$ python3 -q
>>> import numpy as np
>>> import numpy.linalg as la
>>> np.set_printoptions(suppress=True, linewidth=120)
>>> X = np.loadtxt("case2.csv", delimiter=",")
>>> X.round(2) + 0
array([[-0.22,  0.96,  0.21,  0.4 , -1.02,  0.28, -0.15, -0.56,  0.17, -1.22,  1.  ,  0.83],
       [ 0.96,  1.8 ,  0.  , -0.07, -0.06,  0.08,  1.01, -0.01,  0.52,  0.03, -0.22,  0.27],
       [ 0.21,  0.  ,  0.88, -0.48, -0.38, -0.3 , -1.34, -0.31,  0.11,  0.03,  0.49, -0.23],
       [ 0.4 , -0.07, -0.48,  0.86,  0.15,  0.96, -0.61,  0.91, -0.55,  0.48,  0.94, -0.54],
       [-1.02, -0.06, -0.38,  0.15,  0.73,  0.19,  0.14,  0.21, -0.11, -0.57, -0.38, -0.43],
       [ 0.28,  0.08, -0.3 ,  0.96,  0.19,  0.19,  0.16,  0.83, -0.69,  0.67,  0.15,  0.34],
       [-0.15,  1.01, -1.34, -0.61,  0.14,  0.16,  0.92,  0.05, -0.21, -0.36,  0.32, -0.74],
       [-0.56, -0.01, -0.31,  0.91,  0.21,  0.83,  0.05,  0.39,  0.  , -0.9 ,  0.3 ,  0.27],
       [ 0.17,  0.52,  0.11, -0.55, -0.11, -0.69, -0.21,  0.  , -0.26,  0.08,  0.12,  0.05],
       [-1.22,  0.03,  0.03,  0.48, -0.57,  0.67, -0.36, -0.9 ,  0.08, -0.46,  0.11,  0.17],
       [ 1.  , -0.22,  0.49,  0.94, -0.38,  0.15,  0.32,  0.3 ,  0.12,  0.11,  0.63,  0.42],
       [ 0.83,  0.27, -0.23, -0.54, -0.43,  0.34, -0.74,  0.27,  0.05,  0.17,  0.42,  0.55]])
>>> round(np.trace(la.pinv(X) @ X), 2)
np.float64(9.0)
>>> np.abs(np.diag(la.qr(X)[1])) > 1e-9
array([ True,  True,  True,  True,  True,  True,  True,  True,  True, False, False, False])
>>> np.allclose(X[:-1].T @ la.lstsq(X[:-1].T, X[-1])[0], X[-1])
True
